% python3 -q
>>> import numpy as np
>>> np.set_printoptions(suppress=True, linewidth=160)
>>> F = np.loadtxt("out5.csv", delimiter=",")
>>> print(F)
[[ 1.  9. -3. -9. -2. -3. -1.  1.]
 [-9. -7.  9.  3.  1. -9. -5. -2.]
 [-9. -7.  9.  3.  1. -9. -5. -2.]
 [-8. -7. -2. -6.  7. -9.  6.  5.]
 [-5. -2.  1. -6. -5.  3.  1.  4.]
 [-1.  2.  9.  7.  3.  2. -6.  4.]
 [ 5.  7. -2.  5.  2. -4.  9.  4.]
 [-9. -5. -1.  2. -7. -5.  5.  8.]
 [ 0. -7.  9.  0. -2. -7.  1.  8.]
 [-7. -1.  6.  4. -2.  1.  6.  5.]
 [-2.  5. -3. -3. -5. -6. -1.  5.]
 [-5.  3. -6. -9.  4. -8. -7.  6.]
 [-7. -1.  0.  6. -9.  9.  8.  1.]]
>>> M2 = np.c_[F[:, :7] @ np.array([[2, 0, -2, 0, -1, 1, -1],
...     [0, 1, -1, 1, 1, -2, -2],
...     [0, 0, 0, -2, 1, 0, 2],
...     [-1, -2, 0, -2, 1, 1, -2],
...     [1, 1, 0, 1, 2, 0, 0],
...     [2, 1, 0, -2, -1, -1, -2],
...     [-1, -2, -1, 0, 2, 2, -2]]), np.array([1, 0, 1, 2, 1, 0, 2, 1, 2, 1, 1, 0, 2])]
>>> print(M2)
[[  4.  24. -10.  37.  -7. -25.   1.   1.]
 [-33. -11.  30. -12.  15.   7.  63.   0.]
 [-33. -11.  30. -12.  15.   7.  63.   1.]
 [-27.  -9.  17.  34.  28.  21.  36.   2.]
 [ -4.   6.  11.  -3. -13.  -8.  15.   1.]
 [  4.   5.   6. -31.  11. -12.   9.   0.]
 [-10. -23. -26.  11.  31.  18. -43.   2.]
 [-42. -31.  18.  -4.   6.  18.  13.   1.]
 [-17. -18.   6. -13.   7.  23.  44.   2.]
 [-24. -22.   9. -25.  23.  10.  -1.   1.]
 [-17.   2.   0.  24.  -5. -11.   6.   1.]
 [ -6.  31.  14.  53.  -5. -26.  35.   0.]
 [-19. -29.   7. -40.   1.   8. -37.   2.]]
>>> print(np.linalg.matrix_rank(M2))
8
>>> rng = np.random.default_rng(31364)
>>> lab = rng.permutation(8)
>>> M2 = F[:, lab] * rng.choice([-1, 1], 8)
>>> print(M2)
[[-9. -1.  1. -3.  2.  1. -3.  9.]
 [ 7.  2.  5. -9. -1. -9.  9. -3.]
 [ 7.  2.  5. -9. -1. -9.  9. -3.]
 [ 7. -5. -6. -9. -7. -8. -2.  6.]
 [ 2. -4. -1.  3.  5. -5.  1.  6.]
 [-2. -4.  6.  2. -3. -1.  9. -7.]
 [-7. -4. -9. -4. -2.  5. -2. -5.]
 [ 5. -8. -5. -5.  7. -9. -1. -2.]
 [ 7. -8. -1. -7.  2.  0.  9. -0.]
 [ 1. -5. -6.  1.  2. -7.  6. -4.]
 [-5. -5.  1. -6.  5. -2. -3.  3.]
 [-3. -6.  7. -8. -4. -5. -6.  9.]
 [ 1. -1. -8.  9.  9. -7.  0. -6.]]
>>> U, _, VT = np.linalg.svd(F.T @ M2)
>>> print(lab)
[1 7 6 5 4 0 2 3]
>>> print(np.round(np.linalg.lstsq(F, M2)[0], 1) + 0)
[[ 0.  0.  0.  0.  0.  1.  0.  0.]
 [-1.  0.  0.  0.  0.  0.  0.  0.]
 [ 0.  0.  0.  0.  0.  0.  1.  0.]
 [ 0.  0.  0.  0.  0.  0.  0. -1.]
 [ 0.  0.  0.  0. -1.  0.  0.  0.]
 [ 0.  0.  0.  1.  0.  0.  0.  0.]
 [ 0.  0. -1.  0.  0.  0.  0.  0.]
 [ 0. -1.  0.  0.  0.  0.  0.  0.]]
